$ python -q
>>> import numpy as np
>>> np.set_printoptions(precision=1, suppress=True, linewidth=200, legacy="1.25")
>>> def rnd(a):
...     return np.round(a, 1) + 0
... 
>>> J = np.load("data.npy")
>>> print(rnd(J))
[[ 1.   0.   0.   0.   0. ]
 [ 0.  -0.7  0.   0.   0.7]
 [ 0.   0.   1.   0.   0. ]
 [ 0.   0.   0.   1.   0. ]
 [ 0.  -0.7  0.   0.  -0.7]]
>>> rng = np.random.default_rng(477)
>>> z = rng.permutation(5)
>>> print(z)
[4 3 2 1 0]
>>> Y = J[z][:, z]
>>> print(rnd(np.trace(Y)))
1.6
>>> print(rnd(np.diag(Y)))
[-0.7  1.   1.  -0.7  1. ]
>>> print(rnd(Y))
[[-0.7  0.   0.  -0.7  0. ]
 [ 0.   1.   0.   0.   0. ]
 [ 0.   0.   1.   0.   0. ]
 [ 0.7  0.   0.  -0.7  0. ]
 [ 0.   0.   0.   0.   1. ]]
>>> print(rnd(np.linalg.svd(Y, compute_uv=False)))
[1. 1. 1. 1. 1.]
>>> print(np.count_nonzero(Y))
7
>>> np.zeros(5, 5)
Traceback (most recent call last):
  File "<python-input-14>", line 1, in <module>
    np.zeros(5, 5)
    ~~~~~~~~^^^^^^
TypeError: Cannot interpret '5' as a data type
>>> mat = np.array([[0, 2, -8], [0, 0, -2], [0, 0, 0]])
>>> print(mat)
[[ 0  2 -8]
 [ 0  0 -2]
 [ 0  0  0]]
>>> P = np.triu(np.array([[6, 3, 0], [6, 1, 3], [1, 7, 7]]), 1) + np.eye(3)
>>> Y = P @ mat @ np.linalg.inv(P)
>>> print(Y)
[[  0.   2. -20.]
 [  0.   0.  -2.]
 [  0.   0.   0.]]
>>> print(P @ mat - mat @ P)
[[  0.   0. -12.]
 [  0.   0.   0.]
 [  0.   0.   0.]]
>>> print(np.poly(Y))
[1. 0. 0. 0.]
>>> print(np.linalg.matrix_rank(Y))
2
>>> print(np.trace(Y), np.trace(mat))
0.0 0
>>> print(rnd(np.linalg.det(Y)))
0.0
>>> print(np.allclose(Y @ Y.T, Y.T @ Y))
False
>>> print(rnd(np.abs(np.linalg.eigvals(Y)).max()))
0.0
>>> gram = mat.T @ mat
>>> print(rnd(np.linalg.eigvalsh(gram)[::-1]))
[71.8  0.2  0. ]
>>> print(gram)
[[  0   0   0]
 [  0   4 -16]
 [  0 -16  68]]
>>> print(np.trace(gram), (mat ** 2).sum())
72 72
>>> rank = np.linalg.matrix_rank(mat)
>>> print(rank)
2
>>> ns = np.linalg.svd(mat)[2][rank:].T
>>> print(mat @ ns)
[[0.]
 [0.]
 [0.]]
>>> print(np.allclose(mat @ ns, 0))
True
>>> print(ns[:, 0] / ns[np.abs(ns[:, 0]).round(6).argmax(), 0])
[1. 0. 0.]
>>> print(np.linalg.matrix_rank(mat.T @ mat), np.linalg.matrix_rank(mat @ mat.T))
2 2
>>> print(ns.shape)
(3, 1)
>>> Y = np.array([[1, 1], [1, -1]])
>>> M = np.kron(Y, np.kron(Y, Y))[rng.permutation(8)][:2]
>>> print(M)
[[ 1 -1  1 -1 -1  1 -1  1]
 [ 1  1  1  1  1  1  1  1]]
>>> print(M.ravel(order="F"))
[ 1  1 -1  1  1  1 -1  1 -1  1  1  1 -1  1  1  1]
>>> blk = M.reshape(2, 2, -1)
>>> print(blk.shape)
(2, 2, 4)
>>> print(np.einsum("ihd,jhd->hij", blk, blk).shape)
(2, 2, 2)
>>> print(np.swapaxes(blk, 1, 2)[1])
[[1 1]
 [1 1]
 [1 1]
 [1 1]]
>>> def softmax(z):
...     e = np.exp(z - z.max(axis=-1, keepdims=True))
...     return e / e.sum(axis=-1, keepdims=True)
... 
>>> print(rnd(softmax(M).sum(axis=1)))
[1. 1.]
>>> print(rnd(softmax(M[1])))
[0.1 0.1 0.1 0.1 0.1 0.1 0.1 0.1]
>>> print(rnd(softmax(M[1] + -1)))
[0.1 0.1 0.1 0.1 0.1 0.1 0.1 0.1]
>>> scores = M @ M.T / np.sqrt(8)
>>> print(rnd(softmax(scores)))
[[0.9 0.1]
 [0.1 0.9]]
>>> print(softmax(scores).round(6).argmax(axis=1))
[0 1]
>>> x0 = np.array([5, -2, 3, -4, -8, -2, -8, 9])
>>> a = np.maximum(M @ x0, 0)
>>> print(np.maximum(M @ x0, 0) - np.maximum(-M @ x0, 0))
[37 -7]
>>> print(rnd(np.tanh(M @ x0)))
[ 1. -1.]
>>> print(np.maximum(M @ (3 * x0), 0))
[111   0]
>>> print(M * (a > 1e-9)[:, None])
[[ 1 -1  1 -1 -1  1 -1  1]
 [ 0  0  0  0  0  0  0  0]]
>>> W = np.array([[-3, 5, -4, 3, 2, 4],
...     [-5, -5, -4, -5, -5, 0],
...     [-5, 4, -2, -5, 1, 3],
...     [-1, -4, -3, -1, -4, -3],
...     [-3, 3, 3, 5, -2, 5],
...     [0, 4, -4, 3, 5, -5],
...     [-2, -5, -1, -4, 4, 2],
...     [1, -5, -5, 2, -4, -4]])
>>> coef = np.array([3, 3, 2, -2, 3, 4])
>>> act = np.maximum(M @ W + coef, 0)
>>> print(act)
[[ 7 22  0  6 14  0]
 [ 0  0  0  0  0  6]]
>>> print((act > 0).astype(int))
[[1 1 0 1 1 0]
 [0 0 0 0 0 1]]
>>> basis = np.array([[1, 0], [0, 2], [3, 1], [3, 0], [3, 1], [2, 2]])
>>> print((act @ basis).round(6).argmax(axis=1))
[0 0]
>>> data = np.loadtxt("test9.csv", delimiter=",")
>>> print(data)
[[ 1.5  0.9  0.3 -0.6]
 [ 1.9  1.8  0.2 -1.5]
 [ 2.2  2.1 -0.3 -0.9]
 [ 1.   1.2  0.2 -1.2]
 [-0.5 -0.5 -0.2  0. ]
 [-1.  -1.  -0.1  0.9]
 [-1.8 -2.2 -0.2  1.1]
 [-1.5 -1.1  0.3  0.3]
 [-2.6 -1.7  0.2  0.9]
 [ 0.3 -0.3 -0.4  0.2]
 [-1.1 -1.8  0.   0.5]
 [ 2.   2.3  0.  -1.2]
 [ 1.9  2.3 -0.1 -1.5]
 [ 1.7  2.3  0.  -1.2]
 [-0.3 -0.2  0.  -0.1]
 [-1.2 -1.9 -0.3  1.1]
 [ 1.3  1.  -0.5 -0.9]
 [ 1.   1.2 -0.6 -0.6]
 [-2.2 -1.7  0.3  1.1]
 [ 0.4  1.1  0.1 -0.2]
 [-1.2 -1.6 -0.3  0.3]
 [ 0.6  0.2  0.  -1. ]
 [ 1.2  1.3  0.  -0.8]
 [-0.2 -0.3  0.  -0.3]
 [ 0.5  0.7 -0.1 -0.3]
 [-0.5 -0.4 -0.2  0. ]
 [ 2.   1.4 -0.3 -0.3]
 [-1.5 -2.   0.1  0.3]]
>>> basis = data[[20, 2]].astype(float)
>>> for _ in range(6):
...     z = np.linalg.norm(data[:, None] - basis, axis=-1).argmin(axis=1)
...     basis = np.array([data[z == j].mean(axis=0) for j in range(2)])
... 
>>> print(z)
[1 1 1 1 0 0 0 0 0 0 0 1 1 1 0 0 1 1 0 1 0 1 1 0 1 0 1 0]
>>> print(rnd(basis[1] - basis[0]))
[ 2.5  2.6  0.  -1.3]
>>> print(np.abs(basis[1] - basis[0]).argmax())
1
>>> print(rnd(basis))
[[-1.1 -1.2 -0.1  0.4]
 [ 1.4  1.4 -0.1 -0.9]]
>>> print(np.bincount(z))
[14 14]
>>> left, sv, Vh = np.linalg.svd(basis)
>>> print(np.argmax(sv[:-1] / (sv[1:] + 1e-6)) + 1)
1
>>> Y = left[:, :1] @ np.diag(sv[:1]) @ Vh[:1]
>>> print(np.linalg.matrix_rank(basis, rtol=0.05))
2
>>> print(np.linalg.matrix_rank(Y))
1
>>> print(rnd(np.abs(basis - Y).max()))
0.1
>>> print(rnd(np.linalg.norm(basis - Y) / np.linalg.norm(basis)))
0.1
>>> K = np.loadtxt("run17.csv", delimiter=",")
>>> print(K)
[[-2.1  1.1  0.9]
 [ 1.1 -1.1  1.1]
 [ 2.9 -0.6 -1. ]
 [-2.   1.3  0.6]]
>>> x0 = np.array([-3, 1, -3])
>>> target = K @ x0
>>> print(rnd(np.linalg.pinv(K) @ K))
[[1. 0. 0.]
 [0. 1. 0.]
 [0. 0. 1.]]
>>> target = target + 0.1 * rng.normal(size=4)
>>> print(rnd(target))
[ 4.9 -7.6 -6.3  5.4]
>>> coef, *_ = np.linalg.lstsq(K, target)
>>> print(rnd(coef))
[-3.   1.  -2.9]
>>> print(coef.round())
[-3.  1. -3.]
>>> print(rnd(K.T @ (target - K @ coef)))
[0. 0. 0.]
>>> m1 = np.load("a.npy")
>>> print(m1)
[[ 0.5  0.5 -1.2  1.1  1.3]
 [ 0.6  1.6  1.5  0.8 -0.8]
 [-1.9  0.8 -0.8 -3.5  1.2]
 [ 0.   1.3 -0.8  0.3  2.2]
 [ 1.   0.4 -0.5  2.3  0.1]
 [ 0.2 -1.9  0.3  0.4 -1.5]
 [-1.   0.3 -1.7 -2.3  2. ]
 [-1.1 -0.6 -1.2 -2.4 -0.9]
 [ 1.4  0.9 -1.8  3.5 -0.2]
 [-0.7 -1.1  0.3 -1.2 -0.2]
 [ 0.3 -0.2  0.6  0.8 -1.3]
 [ 0.5  0.4  1.4  0.6 -1.4]
 [ 0.1  1.1 -0.2  0.2  0. ]
 [ 0.2  0.6 -1.1  0.6 -0.2]
 [ 0.5 -1.5 -0.8  0.7  0.8]
 [ 0.2  0.3 -0.1  0.3  0.9]
 [ 0.  -1.5 -1.6  0.  -1.4]
 [-0.2 -1.7 -1.  -0.8  0.4]
 [ 0.6 -0.3  0.9  1.1  0.1]
 [-0.3  0.3 -2.1 -1.  -0.3]
 [ 0.5  1.   0.3  1.5 -0.5]
 [-0.7 -0.2 -1.1 -1.6 -1.7]
 [ 1.1  0.3 -1.3  2.2  1. ]
 [-1.1  0.6 -0.2 -2.1 -0.4]
 [ 1.3 -0.1 -1.8  2.3 -0.8]
 [ 0.9 -1.2 -0.7  1.6  0.2]
 [ 0.4  0.4 -0.7  0.6 -0.9]
 [-0.3 -1.1  1.  -0.5  0.7]
 [ 0.1 -0.9 -0.3  0.6  0.4]]
>>> Xc = (m1 - m1.mean(axis=0)) / m1.std(axis=0)
>>> print(rnd(Xc.std(axis=0)))
[1. 1. 1. 1. 1.]
>>> print(np.argwhere(np.abs(Xc) > 2))
[[1 2]
 [2 0]
 [2 3]
 [3 4]
 [6 4]
 [8 3]]
>>> coef = np.linalg.lstsq(np.delete(Xc, 0, axis=1), Xc[:, 0])[0]
>>> print(np.abs(coef).argmax())
2
